$ python3 -q
>>> import numpy as np
>>> import numpy.linalg as la
>>> np.set_printoptions(precision=2, suppress=True, linewidth=140, sign=" ")
>>> def rnd(a):
...     return np.round(a, 2) + 0
... 
>>> other = np.array([[-3], [-2], [-1], [-2], [3]])
>>> C = np.array([[-2, -2, 1, 2, -1]])
>>> K = other @ C
>>> K
array([[ 6,  6, -3, -6,  3],
       [ 4,  4, -2, -4,  2],
       [ 2,  2, -1, -2,  1],
       [ 4,  4, -2, -4,  2],
       [-6, -6,  3,  6, -3]])
>>> rank = la.matrix_rank(K)
>>> print(rank)
1
>>> N = la.svd(K)[2][rank:].T
>>> np.allclose(K @ N, 0)
True
>>> [int(la.matrix_rank(K[:i])) for i in range(1, len(K) + 1)]
[1, 1, 1, 1, 1]
>>> print(rnd(N @ N.T))
[[ 0.71 -0.29  0.14  0.29 -0.14]
 [-0.29  0.71  0.14  0.29 -0.14]
 [ 0.14  0.14  0.93 -0.14  0.07]
 [ 0.29  0.29 -0.14  0.71  0.14]
 [-0.14 -0.14  0.07  0.14  0.93]]
>>> [int(la.matrix_rank(K[:, :j + 1])) for j in range(5)]
[1, 1, 1, 1, 1]
>>> (K - K.T) / 2
array([[ 0. ,  1. , -2.5, -5. ,  4.5],
       [-1. ,  0. , -2. , -4. ,  4. ],
       [ 2.5,  2. ,  0. ,  0. , -1. ],
       [ 5. ,  4. ,  0. ,  0. , -2. ],
       [-4.5, -4. ,  1. ,  2. ,  0. ]])
>>> K @ K
array([[ 12,  12,  -6, -12,   6],
       [  8,   8,  -4,  -8,   4],
       [  4,   4,  -2,  -4,   2],
       [  8,   8,  -4,  -8,   4],
       [-12, -12,   6,  12,  -6]])
>>> la.matrix_power(K, 4)
array([[ 48,  48, -24, -48,  24],
       [ 32,  32, -16, -32,  16],
       [ 16,  16,  -8, -16,   8],
       [ 32,  32, -16, -32,  16],
       [-48, -48,  24,  48, -24]])
>>> la.determinant(K)
Traceback (most recent call last):
  File "<python-input-18>", line 1, in <module>
    la.determinant(K)
    ^^^^^^^^^^^^^^
AttributeError: module 'numpy.linalg' has no attribute 'determinant'
>>> print(np.trace(K))
2
>>> print(rnd(np.abs(la.eigvals(K)).max()))
2.0
